In [1]: import numpy as np

In [2]: import numpy.linalg as la

In [3]: np.set_printoptions(precision=2, suppress=True, linewidth=200)

In [4]: A = np.load("w.npy")

In [5]: A
Out[5]: 
array([[4., 3., 0., 3., 3., 0., 0.],
       [3., 4., 0., 3., 3., 0., 0.],
       [0., 0., 4., 0., 0., 3., 0.],
       [3., 3., 0., 4., 3., 0., 0.],
       [3., 3., 0., 3., 4., 0., 0.],
       [0., 0., 3., 0., 0., 4., 0.],
       [0., 0., 0., 0., 0., 0., 4.]])

In [6]: round(float(la.det(A)), 2)
Out[6]: 364.0

In [7]: np.flatnonzero(la.matrix_power((A != 0) + (A.T != 0) + np.eye(7), 7)[2])
Out[7]: array([2, 5])

In [8]: np.sort(la.eigvals(A).real)
Out[8]: array([ 1.,  1.,  1.,  1.,  4.,  7., 13.])

In [9]: evals, evecs = la.eigh(A)

In [10]: vec = np.array([1, 2, 0, 0, 2, 0, 1])

In [11]: np.round(evecs * np.sqrt(evals) @ evecs.T, 2) + 0
Out[11]: 
array([[1.65, 0.65, 0.  , 0.65, 0.65, 0.  , 0.  ],
       [0.65, 1.65, 0.  , 0.65, 0.65, 0.  , 0.  ],
       [0.  , 0.  , 1.82, 0.  , 0.  , 0.82, 0.  ],
       [0.65, 0.65, 0.  , 1.65, 0.65, 0.  , 0.  ],
       [0.65, 0.65, 0.  , 0.65, 1.65, 0.  , 0.  ],
       [0.  , 0.  , 0.82, 0.  , 0.  , 1.82, 0.  ],
       [0.  , 0.  , 0.  , 0.  , 0.  , 0.  , 2.  ]])

In [12]: np.abs(A).sum(axis=1).max(), np.round(np.abs(evals).max(), 2)
Out[12]: (np.float64(13.0), np.float64(13.0))

In [13]: feats = np.loadtxt("data.csv", delimiter=",")

In [14]: feats
Out[14]: 
array([[5., 0., 4., 0.],
       [0., 5., 0., 1.],
       [2., 0., 5., 0.],
       [0., 3., 0., 5.]])

In [15]: t = np.radians(60)

In [16]: r_ = np.eye(4)

In [17]: r_[3, 3] = r_[0, 0] = np.cos(t)

In [18]: r_[3, 0], r_[0, 3] = -np.sin(t), np.sin(t)

In [19]: r_
Out[19]: 
array([[ 0.5 ,  0.  ,  0.  ,  0.87],
       [ 0.  ,  1.  ,  0.  ,  0.  ],
       [ 0.  ,  0.  ,  1.  ,  0.  ],
       [-0.87,  0.  ,  0.  ,  0.5 ]])

In [20]: Y = feats @ r_.T

In [21]: la.svd(feats, compute_uv=False), la.svd(Y, compute_uv=False)
Out[21]: (array([8.1, 7.1, 3.1, 2.1]), array([8.1, 7.1, 3.1, 2.1]))

In [22]: np.round(la.det(r_), 2), np.trace(r_)
Out[22]: (np.float64(1.0), np.float64(3.0))

In [23]: Y
Out[23]: 
array([[ 2.5 ,  0.  ,  4.  , -4.33],
       [ 0.87,  5.  ,  0.  ,  0.5 ],
       [ 1.  ,  0.  ,  5.  , -1.73],
       [ 4.33,  3.  ,  0.  ,  2.5 ]])

In [24]: Y = feats / np.sqrt((feats ** 2).mean(axis=1, keepdims=True))

In [25]: feats - feats.mean(axis=1, keepdims=True)
Out[25]: 
array([[ 2.75, -2.25,  1.75, -2.25],
       [-1.5 ,  3.5 , -1.5 , -0.5 ],
       [ 0.25, -1.75,  3.25, -1.75],
       [-2.  ,  1.  , -2.  ,  3.  ]])

In [26]: feats @ feats
Out[26]: 
array([[33.,  0., 40.,  0.],
       [ 0., 28.,  0., 10.],
       [20.,  0., 33.,  0.],
       [ 0., 30.,  0., 28.]])

In [27]: (feats != 0).astype(int)
Out[27]: 
array([[1, 0, 1, 0],
       [0, 1, 0, 1],
       [1, 0, 1, 0],
       [0, 1, 0, 1]])

In [28]: W0 = np.maximum(np.array([[1, 1],
    ...:     [0, 0],
    ...:     [1, 0],
    ...:     [3, 0],
    ...:     [3, 3],
    ...:     [3, 0],
    ...:     [1, 2],
    ...:     [2, 0],
    ...:     [3, 2],
    ...:     [1, 3],
    ...:     [2, 3],
    ...:     [3, 1],
    ...:     [1, 2],
    ...:     [2, 0],
    ...:     [1, 3],
    ...:     [3, 1]]) @ np.array([[2, -3, 2], [2, 2, 1]]) + np.array([3, 9, 1]), 0)

In [29]: W0
Out[29]: 
array([[ 7,  8,  4],
       [ 3,  9,  1],
       [ 5,  6,  3],
       [ 9,  0,  7],
       [15,  6, 10],
       [ 9,  0,  7],
       [ 9, 10,  5],
       [ 7,  3,  5],
       [13,  4,  9],
       [11, 12,  6],
       [13,  9,  8],
       [11,  2,  8],
       [ 9, 10,  5],
       [ 7,  3,  5],
       [11, 12,  6],
       [11,  2,  8]])

In [30]: Ac = W0 - W0.mean(axis=0)

In [31]: left, sig, vt = la.svd(Ac, full_matrices=False)

In [32]: np.searchsorted(np.cumsum(sig ** 2) / (sig ** 2).sum(), 0.9) + 1
Out[32]: np.int64(2)

In [33]: (np.sign(left[:, 0]) == np.sign(left[0, 0])).astype(int)
Out[33]: array([1, 1, 1, 0, 0, 0, 1, 0, 0, 1, 1, 0, 1, 0, 1, 0])

In [34]: X = np.loadtxt("run8.csv", delimiter=",")

In [35]: X
Out[35]: 
array([[  0.32,  -1.58,  -7.2 ,  -4.08],
       [  2.47,  -6.09, -10.76,  -1.38],
       [ -3.81,  -0.48,  -3.22,  -3.37],
       [ -4.13,  -0.16,   8.5 ,  -3.86],
       [ -3.98,   0.35,  -2.84,  -1.25],
       [  5.14,  -4.07,  -7.34,   0.54],
       [ -1.31,  -1.28,  -5.12,  -2.48]])

In [36]: O, evecs = la.qr(X[:, :2])[0], la.qr(X[:, 2:])[0]

In [37]: sig = la.svd(O.T @ evecs, compute_uv=False)

In [38]: round(float(la.norm(O @ O.T - evecs @ evecs.T, 2)), 2)
Out[38]: 0.62

In [39]: (sig > 0.9).sum()
Out[39]: np.int64(0)

In [40]: O, _ = la.qr(np.array([[-0.6], [-0.1], [0.6], [0.1]]))

In [41]: mat = O @ O.T

In [42]: mat
Out[42]: 
array([[ 0.49,  0.08, -0.49, -0.08],
       [ 0.08,  0.01, -0.08, -0.01],
       [-0.49, -0.08,  0.49,  0.08],
       [-0.08, -0.01,  0.08,  0.01]])

In [43]: proj = np.triu(np.array([[2, -1, -2, 0], [0, 0, 0, 0], [-1, 2, 0, -2], [0, -1, -2, 2]]), 1) + np.eye(4)

In [44]: Y = proj @ feats @ la.inv(proj)

In [45]: la.matrix_rank(Y)
Out[45]: np.int64(4)

In [46]: round(la.det(Y), 2)
Out[46]: np.float64(374.0)

In [47]: proj @ feats - feats @ proj
Out[47]: 
array([[-4.,  0.,  0.,  7.],
       [ 0.,  0.,  0.,  0.],
       [ 0., -4.,  4.,  0.],
       [ 0.,  0.,  0.,  0.]])

In [48]: np.trace(Y), np.trace(feats)
Out[48]: (np.float64(20.0), np.float64(20.0))

In [49]: data = np.array([[1, 2, 2, 2, 3],
    ...:     [1, 1, 3, 0, 2],
    ...:     [3, 0, 3, 3, 2],
    ...:     [3, 3, 0, 2, 0],
    ...:     [3, 2, 1, 1, 1]])

In [50]: data
Out[50]: 
array([[1, 2, 2, 2, 3],
       [1, 1, 3, 0, 2],
       [3, 0, 3, 3, 2],
       [3, 3, 0, 2, 0],
       [3, 2, 1, 1, 1]])

In [51]: r0 = np.array([1, 4, 0])

In [52]: np.cross(data[4, :3], data[2, :3])
Out[52]: array([ 6, -6, -6])

In [53]: np.polyval(r0, data[4])
Out[53]: array([21, 12,  5,  5,  5])
